$ ipython --no-banner

In [1]: import numpy as np

In [2]: from numpy import linalg as LA

In [3]: np.set_printoptions(suppress=True, linewidth=100)

In [4]: rnd = lambda a: np.round(a, 2) + 0

In [5]: A = np.array([[-1, -2, 4, 2, -7, 0, 0],
   ...:     [6, -5, 2, -8, 1, 0, 0],
   ...:     [4, -2, -8, 3, -5, 0, 0],
   ...:     [5, -9, -2, 5, -7, 0, 0],
   ...:     [-3, 6, 2, 9, 8, 0, 0],
   ...:     [0, 0, 0, 0, 0, 8, 1],
   ...:     [0, 0, 0, 0, 0, -7, 4]])

In [6]: LA.matrix_power(A, 2)
Out[6]: 
array([[  36,  -56,  -58,  -27,  -85,    0,    0],
       [ -71,   87,   16,   27,    7,    0,    0],
       [ -18,  -39,   60,  -30,  -51,    0,    0],
       [ -21,  -48,   -6,   38, -125,    0,    0],
       [  68,  -61,  -18,   69,   18,    0,    0],
       [   0,    0,    0,    0,    0,   57,   12],
       [   0,    0,    0,    0,    0,  -84,    9]])

In [7]: rnd(np.abs(LA.eigvals(A)).max())
Out[7]: np.float64(10.59)

In [8]: rnd(np.sort(np.abs(LA.eigvals(A))))
Out[8]: array([ 2.71,  6.24,  6.24, 10.01, 10.01, 10.59, 10.59])

In [9]: K = np.load("arr.npy")

In [10]: K
Out[10]: 
array([[-1.,  1.,  0.,  0.,  0.,  0.,  0.,  0.,  0.],
       [ 0., -1.,  1.,  0.,  0.,  0.,  0.,  0.,  0.],
       [ 0.,  0., -1.,  1.,  0.,  0.,  0.,  0.,  0.],
       [ 0.,  0.,  0., -1.,  1.,  0.,  0.,  0.,  0.],
       [ 0.,  0.,  0.,  0., -1.,  1.,  0.,  0.,  0.],
       [ 0.,  0.,  0.,  0.,  0., -1.,  1.,  0.,  0.],
       [ 0.,  0.,  0.,  0.,  0.,  0., -1.,  1.,  0.],
       [ 0.,  0.,  0.,  0.,  0.,  0.,  0., -1.,  1.],
       [ 0.,  0.,  0.,  0.,  0.,  0.,  0.,  0., -1.]])

In [11]: B = K[0, 0] * K[1:] - np.outer(K[1:, 0], K[0])

In [12]: B
Out[12]: 
array([[ 0.,  1., -1., -0., -0., -0., -0., -0., -0.],
       [ 0., -0.,  1., -1., -0., -0., -0., -0., -0.],
       [ 0., -0., -0.,  1., -1., -0., -0., -0., -0.],
       [ 0., -0., -0., -0.,  1., -1., -0., -0., -0.],
       [ 0., -0., -0., -0., -0.,  1., -1., -0., -0.],
       [ 0., -0., -0., -0., -0., -0.,  1., -1., -0.],
       [ 0., -0., -0., -0., -0., -0., -0.,  1., -1.],
       [ 0., -0., -0., -0., -0., -0., -0., -0.,  1.]])

In [13]: np.flatnonzero(~B.round(6).any(axis=1))
Out[13]: array([], dtype=int64)

In [14]: W = np.array([[-2, -2, 0],
    ...:     [0, -2, -2],
    ...:     [-3, 1, 2],
    ...:     [-2, -2, 3],
    ...:     [0, 1, 1],
    ...:     [-3, -3, -3],
    ...:     [-2, -2, -3],
    ...:     [2, 0, 3],
    ...:     [-2, 1, -1]])

In [15]: c = np.array([3, 3, 2])

In [16]: act = np.maximum(B @ W + c, 0)

In [17]: LA.matrix_rank(act)
Out[17]: np.int64(3)

In [18]: act
Out[18]: 
array([[6., 0., 0.],
       [2., 6., 1.],
       [1., 0., 4.],
       [6., 7., 6.],
       [2., 2., 2.],
       [0., 1., 0.],
       [7., 2., 6.],
       [1., 4., 1.]])

In [19]: rnd((act > 0).mean(axis=0))
Out[19]: array([0.88, 0.75, 0.75])

In [20]: (act > 0).astype(int)
Out[20]: 
array([[1, 0, 0],
       [1, 1, 1],
       [1, 0, 1],
       [1, 1, 1],
       [1, 1, 1],
       [0, 1, 0],
       [1, 1, 1],
       [1, 1, 1]])

In [21]: Z = np.array([[0, 0, 0], [2, 2, 2], [0, 2, 2]])

In [22]: (act @ Z).round(6).argmax(axis=1)
Out[22]: array([0, 1, 1, 1, 1, 0, 1, 1])

In [23]: act @ Z
Out[23]: 
array([[ 0.,  0.,  0.],
       [12., 14., 14.],
       [ 0.,  8.,  8.],
       [14., 26., 26.],
       [ 4.,  8.,  8.],
       [ 2.,  2.,  2.],
       [ 4., 16., 16.],
       [ 8., 10., 10.]])

In [24]: W @ Z
Out[24]: 
array([[ -4,  -4,  -4],
       [ -4,  -8,  -8],
       [  2,   6,   6],
       [ -4,   2,   2],
       [  2,   4,   4],
       [ -6, -12, -12],
       [ -4, -10, -10],
       [  0,   6,   6],
       [  2,   0,   0]])

In [25]: def softmax(z):
    ...:     e = np.exp(z - z.max(axis=-1, keepdims=True))
    ...:     return e / e.sum(axis=-1, keepdims=True)
    ...: 

In [26]: rnd(softmax(K[3]))
Out[26]: array([0.1 , 0.1 , 0.1 , 0.04, 0.27, 0.1 , 0.1 , 0.1 , 0.1 ])

In [27]: rnd(softmax(10 * K[3]))
Out[27]: array([0., 0., 0., 0., 1., 0., 0., 0., 0.])

In [28]: rnd(softmax(K[3] + -1))
Out[28]: array([0.1 , 0.1 , 0.1 , 0.04, 0.27, 0.1 , 0.1 , 0.1 , 0.1 ])

In [29]: S = K @ K.T / np.sqrt(9)

In [30]: rnd(softmax(S))
Out[30]: 
array([[0.2 , 0.07, 0.1 , 0.1 , 0.1 , 0.1 , 0.1 , 0.1 , 0.1 ],
       [0.08, 0.21, 0.08, 0.11, 0.11, 0.11, 0.11, 0.11, 0.11],
       [0.11, 0.08, 0.21, 0.08, 0.11, 0.11, 0.11, 0.11, 0.11],
       [0.11, 0.11, 0.08, 0.21, 0.08, 0.11, 0.11, 0.11, 0.11],
       [0.11, 0.11, 0.11, 0.08, 0.21, 0.08, 0.11, 0.11, 0.11],
       [0.11, 0.11, 0.11, 0.11, 0.08, 0.21, 0.08, 0.11, 0.11],
       [0.11, 0.11, 0.11, 0.11, 0.11, 0.08, 0.21, 0.08, 0.11],
       [0.11, 0.11, 0.11, 0.11, 0.11, 0.11, 0.08, 0.21, 0.08],
       [0.11, 0.11, 0.11, 0.11, 0.11, 0.11, 0.11, 0.08, 0.15]])

In [31]: rnd(softmax(S + np.triu(np.full(S.shape, -np.inf), 1)))
Out[31]: 
array([[1.  , 0.  , 0.  , 0.  , 0.  , 0.  , 0.  , 0.  , 0.  ],
       [0.27, 0.73, 0.  , 0.  , 0.  , 0.  , 0.  , 0.  , 0.  ],
       [0.27, 0.2 , 0.53, 0.  , 0.  , 0.  , 0.  , 0.  , 0.  ],
       [0.21, 0.21, 0.15, 0.42, 0.  , 0.  , 0.  , 0.  , 0.  ],
       [0.18, 0.18, 0.18, 0.13, 0.34, 0.  , 0.  , 0.  , 0.  ],
       [0.15, 0.15, 0.15, 0.15, 0.11, 0.29, 0.  , 0.  , 0.  ],
       [0.13, 0.13, 0.13, 0.13, 0.13, 0.09, 0.25, 0.  , 0.  ],
       [0.12, 0.12, 0.12, 0.12, 0.12, 0.12, 0.08, 0.22, 0.  ],
       [0.11, 0.11, 0.11, 0.11, 0.11, 0.11, 0.11, 0.08, 0.15]])
